$ python -q
>>> import numpy as np
>>> import numpy.linalg as la
>>> np.set_printoptions(precision=2, suppress=True, linewidth=100, sign=" ")
>>> M = np.load("test16.npy")
>>> M
array([[-3.,  1.,  0.],
       [ 0., -3.,  1.],
       [ 0.,  0., -3.]])
>>> la.matrix_rank(M - M[0, 0] * np.eye(3))
np.int64(2)
>>> la.matrix_power(M - np.diag(np.diag(M)), 3)
array([[ 0.,  0.,  0.],
       [ 0.,  0.,  0.],
       [ 0.,  0.,  0.]])
>>> round(la.norm(M) ** 2 / la.norm(M, 2) ** 2, 2)
np.float64(2.07)
>>> la.norm(M, axis=0)
array([ 3.  ,  3.16,  3.16])
>>> round(float(la.norm(M[1], 1)), 2), round(float(la.norm(M[1], np.inf)), 2)
(4.0, 3.0)
>>> la.norm(M, axis=1)
array([ 3.16,  3.16,  3.  ])
>>> np.round(la.norm(M[1] - M[2]), 2)
np.float64(5.0)
>>> rng = np.random.default_rng(449647)
>>> lab = rng.permutation(3)
>>> lab
array([ 2,  0,  1])
>>> M2 = M[lab][:, lab]
>>> np.diag(M2)
array([-3., -3., -3.])
>>> np.trace(M2)
np.float64(-9.0)
>>> M.sum(axis=1)
array([-2., -2., -3.])
>>> M - M[0]
array([[ 0.,  0.,  0.],
       [ 3., -4.,  1.],
       [ 3., -1., -3.]])
>>> np.zeros(3, 3)
Traceback (most recent call last):
  File "<python-input-20>", line 1, in <module>
    np.zeros(3, 3)
    ~~~~~~~~^^^^^^
TypeError: Cannot interpret '3' as a data type
>>> M.shape
(3, 3)
>>> M.inv()
Traceback (most recent call last):
  File "<python-input-22>", line 1, in <module>
    M.inv()
    ^^^^^
AttributeError: 'numpy.ndarray' object has no attribute 'inv'
>>> np.allclose(M, M.T)
False
>>> np.trace(M)
np.float64(-9.0)
>>> round(la.det(M), 2)
np.float64(-27.0)
>>> (M - M.T) / 2
array([[ 0. ,  0.5,  0. ],
       [-0.5,  0. ,  0.5],
       [ 0. , -0.5,  0. ]])
>>> la.matrix_power(M, 3)
array([[-27.,  27.,  -9.],
       [  0., -27.,  27.],
       [  0.,   0., -27.]])
>>> np.allclose(M @ M.T, M.T @ M)
False
>>> np.sort(np.abs(la.eigvals(M)))
array([ 3.,  3.,  3.])
>>> M2 = np.array([[7, 7], [2, 7]])
>>> basis = np.array([[2, -2], [1, 0]])
>>> X = np.kron(M2, basis)
>>> X
array([[ 14, -14,  14, -14],
       [  7,   0,   7,   0],
       [  4,  -4,  14, -14],
       [  2,   0,   7,   0]])
>>> r0, g = X[0], X[2]
>>> r0 @ g
np.int64(504)
>>> r0 @ r0
np.int64(784)
>>> p = (r0 @ g) / (r0 @ r0) * r0
>>> g - p
array([-5.,  5.,  5., -5.])
>>> round(float(la.norm(r0 + g) ** 2 + la.norm(r0 - g) ** 2), 2)
2416.0
>>> lab = rng.permutation(4)
>>> lab
array([ 2,  3,  0,  1])
>>> M2 = X[lab][:, lab]
>>> np.diag(M2)
array([ 14,   0,  14,   0])
>>> np.trace(M2)
np.int64(28)
>>> arr = np.load("w.npy")
>>> arr
array([[ 0.8 , -0.2 ,  0.31,  0.2 ,  0.14, -0.03,  0.14, -0.2 ,  0.31],
       [-0.2 ,  0.8 ,  0.31,  0.2 ,  0.14, -0.03,  0.14, -0.2 ,  0.31],
       [ 0.31,  0.31,  0.51, -0.31, -0.22,  0.04, -0.22,  0.31, -0.49],
       [ 0.2 ,  0.2 , -0.31,  0.8 , -0.14,  0.03, -0.14,  0.2 , -0.31],
       [ 0.14,  0.14, -0.22, -0.14,  0.9 ,  0.02, -0.1 ,  0.14, -0.22],
       [-0.03, -0.03,  0.04,  0.03,  0.02,  1.  ,  0.02, -0.03,  0.04],
       [ 0.14,  0.14, -0.22, -0.14, -0.1 ,  0.02,  0.9 ,  0.14, -0.22],
       [-0.2 , -0.2 ,  0.31,  0.2 ,  0.14, -0.03,  0.14,  0.8 ,  0.31],
       [ 0.31,  0.31, -0.49, -0.31, -0.22,  0.04, -0.22,  0.31,  0.51]])
>>> la.norm(arr, axis=0)
array([ 1.,  1.,  1.,  1.,  1.,  1.,  1.,  1.,  1.])
>>> la.pinv(arr)
array([[ 0.8 , -0.2 ,  0.31,  0.2 ,  0.14, -0.03,  0.14, -0.2 ,  0.31],
       [-0.2 ,  0.8 ,  0.31,  0.2 ,  0.14, -0.03,  0.14, -0.2 ,  0.31],
       [ 0.31,  0.31,  0.51, -0.31, -0.22,  0.04, -0.22,  0.31, -0.49],
       [ 0.2 ,  0.2 , -0.31,  0.8 , -0.14,  0.03, -0.14,  0.2 , -0.31],
       [ 0.14,  0.14, -0.22, -0.14,  0.9 ,  0.02, -0.1 ,  0.14, -0.22],
       [-0.03, -0.03,  0.04,  0.03,  0.02,  1.  ,  0.02, -0.03,  0.04],
       [ 0.14,  0.14, -0.22, -0.14, -0.1 ,  0.02,  0.9 ,  0.14, -0.22],
       [-0.2 , -0.2 ,  0.31,  0.2 ,  0.14, -0.03,  0.14,  0.8 ,  0.31],
       [ 0.31,  0.31, -0.49, -0.31, -0.22,  0.04, -0.22,  0.31,  0.51]])
>>> la.svd(arr, compute_uv=False)
array([ 1.,  1.,  1.,  1.,  1.,  1.,  1.,  1.,  1.])
